$ python -q
>>> import numpy as np
>>> import numpy.linalg as la
>>> np.set_printoptions(precision=2, suppress=True, linewidth=100)
>>> def rnd(a):
...     return np.round(a, 2) + 0
... 
>>> mat = np.load("sample19.npy")
>>> mat
array([[ 4, -2,  0,  4, -2,  4, -4, -2, -4],
       [-2,  1,  0, -2,  1, -2,  2,  1,  2],
       [-4,  2,  0, -4,  2, -4,  4,  2,  4],
       [ 4, -2,  0,  4, -2,  4, -4, -2, -4],
       [ 4, -2,  0,  4, -2,  4, -4, -2, -4],
       [ 0,  0,  0,  0,  0,  0,  0,  0,  0],
       [-4,  2,  0, -4,  2, -4,  4,  2,  4]])
>>> # rows and columns are dependent
>>> Uu, sv, Vt = la.svd(mat)
>>> rnd(sv)
array([21.98,  0.  ,  0.  ,  0.  ,  0.  ,  0.  ,  0.  ])
>>> Y = Uu[:, :1] @ np.diag(sv[:1]) @ Vt[:1]
>>> rnd(la.norm(mat - Y) / la.norm(mat))
np.float64(0.0)
>>> la.matrix_rank(mat, rtol=0.05)
np.int64(1)
>>> la.matrix_rank(Y)
np.int64(1)
>>> rnd(Y)
array([[ 4., -2.,  0.,  4., -2.,  4., -4., -2., -4.],
       [-2.,  1.,  0., -2.,  1., -2.,  2.,  1.,  2.],
       [-4.,  2.,  0., -4.,  2., -4.,  4.,  2.,  4.],
       [ 4., -2.,  0.,  4., -2.,  4., -4., -2., -4.],
       [ 4., -2.,  0.,  4., -2.,  4., -4., -2., -4.],
       [ 0.,  0.,  0.,  0.,  0.,  0.,  0.,  0.,  0.],
       [-4.,  2.,  0., -4.,  2., -4.,  4.,  2.,  4.]])
>>> th = np.radians(135)
>>> R = np.eye(9)
>>> R[3, 3] = R[4, 4] = np.cos(th)
>>> R[3, 4], R[4, 3] = -np.sin(th), np.sin(th)
>>> rnd(R)
array([[ 1.  ,  0.  ,  0.  ,  0.  ,  0.  ,  0.  ,  0.  ,  0.  ,  0.  ],
       [ 0.  ,  1.  ,  0.  ,  0.  ,  0.  ,  0.  ,  0.  ,  0.  ,  0.  ],
       [ 0.  ,  0.  ,  1.  ,  0.  ,  0.  ,  0.  ,  0.  ,  0.  ,  0.  ],
       [ 0.  ,  0.  ,  0.  , -0.71, -0.71,  0.  ,  0.  ,  0.  ,  0.  ],
       [ 0.  ,  0.  ,  0.  ,  0.71, -0.71,  0.  ,  0.  ,  0.  ,  0.  ],
       [ 0.  ,  0.  ,  0.  ,  0.  ,  0.  ,  1.  ,  0.  ,  0.  ,  0.  ],
       [ 0.  ,  0.  ,  0.  ,  0.  ,  0.  ,  0.  ,  1.  ,  0.  ,  0.  ],
       [ 0.  ,  0.  ,  0.  ,  0.  ,  0.  ,  0.  ,  0.  ,  1.  ,  0.  ],
       [ 0.  ,  0.  ,  0.  ,  0.  ,  0.  ,  0.  ,  0.  ,  0.  ,  1.  ]])
>>> Y = mat @ R.T
>>> rnd(la.svd(mat, compute_uv=False)), rnd(la.svd(Y, compute_uv=False))
(array([21.98,  0.  ,  0.  ,  0.  ,  0.  ,  0.  ,  0.  ]), array([21.98,  0.  ,  0.  ,  0.  ,  0.  ,  0.  ,  0.  ]))
>>> rnd(la.det(R)), rnd(np.trace(R))
(np.float64(1.0), np.float64(5.59))
>>> rnd(np.abs(Y - mat).max(axis=0))
array([0.  , 0.  , 0.  , 5.41, 6.24, 0.  , 0.  , 0.  , 0.  ])
>>> np.allclose(la.norm(mat, axis=1), la.norm(Y, axis=1))
True
>>> M = np.tril(np.array([[1, 4, -7, -2, -8, 4, 2, 6],
...     [-1, 7, -2, 0, 2, 9, 5, -8],
...     [8, -1, -7, -4, 4, -1, -9, -8],
...     [5, -6, -6, 4, -5, 7, 2, -2],
...     [-1, -1, -9, -2, 4, 9, 9, 5],
...     [6, 8, 2, 3, -8, -5, -4, -4],
...     [-1, 2, 8, 0, -6, 1, -1, 9],
...     [3, 0, -4, 4, -6, 9, -8, -8]]), -1) + np.eye(8, dtype=int)
>>> M
array([[ 1,  0,  0,  0,  0,  0,  0,  0],
       [-1,  1,  0,  0,  0,  0,  0,  0],
       [ 8, -1,  1,  0,  0,  0,  0,  0],
       [ 5, -6, -6,  1,  0,  0,  0,  0],
       [-1, -1, -9, -2,  1,  0,  0,  0],
       [ 6,  8,  2,  3, -8,  1,  0,  0],
       [-1,  2,  8,  0, -6,  1,  1,  0],
       [ 3,  0, -4,  4, -6,  9, -8,  1]])
>>> # triangular, det is the product of the diagonal
>>> Y = M / np.sqrt((M ** 2).mean(axis=1, keepdims=True))
>>> rnd(Y[2])
array([ 2.79, -0.35,  0.35,  0.  ,  0.  ,  0.  ,  0.  ,  0.  ])
>>> la.matrix_rank(M - M.mean(axis=1, keepdims=True))
np.int64(7)
